In [1]: import numpy as np

In [2]: np.set_printoptions(suppress=True, linewidth=100)

In [3]: feats = np.array([[1.0, 0.0, 0.0, 0.0],
   ...:     [0.0, 0.0, 0.0, 0.0],
   ...:     [0.0, 0.0, -2.0, 1.0],
   ...:     [0.0, 0.0, -2.0, 0.0]])

In [4]: feats
Out[4]: 
array([[ 1.,  0.,  0.,  0.],
       [ 0.,  0.,  0.,  0.],
       [ 0.,  0., -2.,  1.],
       [ 0.,  0., -2.,  0.]])

In [5]: # rank 3

In [6]: np.allclose(feats, feats.T)
Out[6]: False

In [7]: np.round(np.abs(np.linalg.eigvals(feats)).max(), 1)
Out[7]: np.float64(1.4)

In [8]: np.round(np.linalg.matrix_power(feats, 2), 1)
Out[8]: 
array([[ 1.,  0.,  0.,  0.],
       [ 0.,  0.,  0.,  0.],
       [ 0.,  0.,  2., -2.],
       [ 0.,  0.,  4., -2.]])

In [9]: np.linalg.matrix_rank(feats, rtol=0.1)
Out[9]: np.int64(3)

In [10]: np.argsort(-np.linalg.norm(feats, axis=0).round(6), kind="stable")[:3]
Out[10]: array([2, 0, 3])

In [11]: np.linalg.cond(feats) > 100
Out[11]: np.True_

In [12]: [round(float(x), 1) for x in np.linalg.svd(feats, compute_uv=False)[:3]]
Out[12]: [2.9, 1.0, 0.7]

In [13]: U, sigma, vt = np.linalg.svd(feats)

In [14]: V = vt[:(sigma > 1e-8).sum()]

In [15]: rng = np.random.default_rng(81)

In [16]: vec = feats[1] + -2 * feats[3] + rng.integers(2) * np.eye(4)[0]

In [17]: vec
Out[17]: array([0., 0., 4., 0.])

In [18]: round(np.linalg.norm(vec - V.T @ V @ vec), 1)
Out[18]: np.float64(0.0)

In [19]: np.allclose(V.T @ V @ vec, vec)
Out[19]: True

In [20]: np.round(np.diag(V.T @ V), 1)
Out[20]: array([1., 0., 1., 1.])

In [21]: rank = np.linalg.matrix_rank(feats)

In [22]: rank
Out[22]: np.int64(3)

In [23]: null = np.linalg.svd(feats)[2][rank:].T

In [24]: feats @ null
Out[24]: 
array([[0.],
       [0.],
       [0.],
       [0.]])

In [25]: null.shape
Out[25]: (4, 1)

In [26]: null[:, 0] / null[np.abs(null[:, 0]).round(6).argmax(), 0]
Out[26]: array([0., 1., 0., 0.])

In [27]: [int(np.linalg.matrix_rank(feats[:, :j + 1])) for j in range(4)]
Out[27]: [1, 1, 2, 3]

In [28]: np.allclose(feats @ null, 0)
Out[28]: True

In [29]: A = np.load("m.npy")

In [30]: A
Out[30]: 
array([[2, 3, 0, 0, 0, 0],
       [1, 0, 0, 0, 0, 0],
       [2, 2, 0, 0, 0, 0],
       [0, 0, 2, 3, 0, 0],
       [0, 0, 1, 0, 0, 0],
       [0, 0, 2, 2, 0, 0],
       [0, 0, 0, 0, 2, 3],
       [0, 0, 0, 0, 1, 0],
       [0, 0, 0, 0, 2, 2]])

In [31]: B = np.c_[A[:, :5] @ np.array([[2, -1, 3, 8, -5],
    ...:     [5, 5, 2, -9, -8],
    ...:     [9, -3, 0, -9, -1],
    ...:     [0, -1, 1, 4, 9],
    ...:     [3, 9, -5, -2, 1]]), np.array([-8, -7, -4, 7, 6, -6, -3, 0, -6])]

In [32]: B
Out[32]: 
array([[ 19,  13,  12, -11, -34,  -8],
       [  2,  -1,   3,   8,  -5,  -7],
       [ 14,   8,  10,  -2, -26,  -4],
       [ 18,  -9,   3,  -6,  25,   7],
       [  9,  -3,   0,  -9,  -1,   6],
       [ 18,  -8,   2, -10,  16,  -6],
       [  6,  18, -10,  -4,   2,  -3],
       [  3,   9,  -5,  -2,   1,   0],
       [  6,  18, -10,  -4,   2,  -6]])

In [33]: np.linalg.matrix_rank(np.c_[A, B])
Out[33]: np.int64(7)

In [34]: np.round(np.linalg.lstsq(A, B[:, 0])[0], 1) + 0
Out[34]: array([2., 5., 9., 0., 3., 0.])
